>>> import numpy as np
>>> from numpy import linalg as LA
>>> np.set_printoptions(precision=1, suppress=True, linewidth=140, sign=" ")
>>> M = np.array([[-3.9, 1.0, -7.1, -5.6, -13.4],
...     [-12.0, -9.1, -8.7, -12.0, -12.3],
...     [11.8, 9.0, 9.4, 12.2, 12.2],
...     [12.0, 9.1, 9.3, 11.9, 12.1]])
>>> M
array([[ -3.9,   1. ,  -7.1,  -5.6, -13.4],
       [-12. ,  -9.1,  -8.7, -12. , -12.3],
       [ 11.8,   9. ,   9.4,  12.2,  12.2],
       [ 12. ,   9.1,   9.3,  11.9,  12.1]])
>>> vec = np.array([3, 1, 0, 1, 2])
>>> h1 = np.maximum(M @ vec, 0)
>>> M * (h1 > 1e-9)[:, None]
array([[-0. ,  0. , -0. , -0. , -0. ],
       [-0. , -0. , -0. , -0. , -0. ],
       [11.8,  9. ,  9.4, 12.2, 12.2],
       [12. ,  9.1,  9.3, 11.9, 12.1]])
>>> M.T @ h1
array([ 1930.2,  1467.9,  1516.6,  1954.5,  1970.7])
>>> np.maximum(M @ vec, 0) - np.maximum(-M @ vec, 0)
array([-43.1, -81.7,  81. ,  81.2])
>>> np.maximum(M @ (3 * vec), 0)
array([   0. ,    0. ,  243. ,  243.6])
>>> h1
array([  0. ,   0. ,  81. ,  81.2])
>>> W0 = np.load("run17.npy")
>>> W0
array([[ 1.3,  0.6,  1.2],
       [ 0.6,  6.3,  0.4],
       [ 1.2,  0.4,  6.4]])
>>> Y = np.array([[-1, 1, -1], [2, 1, 1], [-2, 2, -2]])
>>> np.einsum("ik,kj->ij", W0, Y)
array([[ -2.5,   4.3,  -3.1],
       [ 11.2,   7.7,   4.9],
       [-13.2,  14.4, -13.6]])
>>> np.einsum("ik,kj->ji", W0, Y)
array([[ -2.5,  11.2, -13.2],
       [  4.3,   7.7,  14.4],
       [ -3.1,   4.9, -13.6]])
>>> np.einsum("ij,ij->i", W0, W0)
array([  3.5,  40.2,  42.6])
>>> W0 @ Y
array([[ -2.5,   4.3,  -3.1],
       [ 11.2,   7.7,   4.9],
       [-13.2,  14.4, -13.6]])
>>> LA.matrix_rank(np.vstack([W0, Y.T]))
np.int64(3)
>>> theta = np.radians(90)
>>> Rm = np.eye(3)
>>> Rm[2, 2] = Rm[1, 1] = np.cos(theta)
>>> Rm[2, 1], Rm[1, 2] = -np.sin(theta), np.sin(theta)
>>> Rm.round(1) + 0
array([[ 1.,  0.,  0.],
       [ 0.,  0.,  1.],
       [ 0., -1.,  0.]])
>>> Y = W0 @ Rm.T
>>> np.round(LA.det(Rm), 1), np.trace(Rm)
(np.float64(1.0), np.float64(1.0))
>>> np.allclose(W0 @ W0.T, Y @ Y.T)
True
>>> np.abs(Y - W0).max(axis=0)
array([ 0. ,  6. ,  6.8])
>>> vec = np.ones(3)
>>> for _ in range(3):
...     vec = W0 @ vec
...     vec /= LA.norm(vec)
...     print(round(vec @ W0 @ vec, 1))
... 
7.0
7.0
7.0
>>> round(LA.eigvalsh(W0)[-1], 1)
np.float64(7.1)
>>> feats = np.arange(30).reshape(5, 6) + 2
>>> feats
array([[  2,   3,   4,   5,   6,   7],
       [  8,   9,  10,  11,  12,  13],
       [ 14,  15,  16,  17,  18,  19],
       [ 20,  21,  22,  23,  24,  25],
       [ 26,  27,  28,  29,  30,  31]])
>>> LA.cond(feats) > 100
np.True_
>>> LA.matrix_rank(feats, rtol=0.1)
np.int64(1)
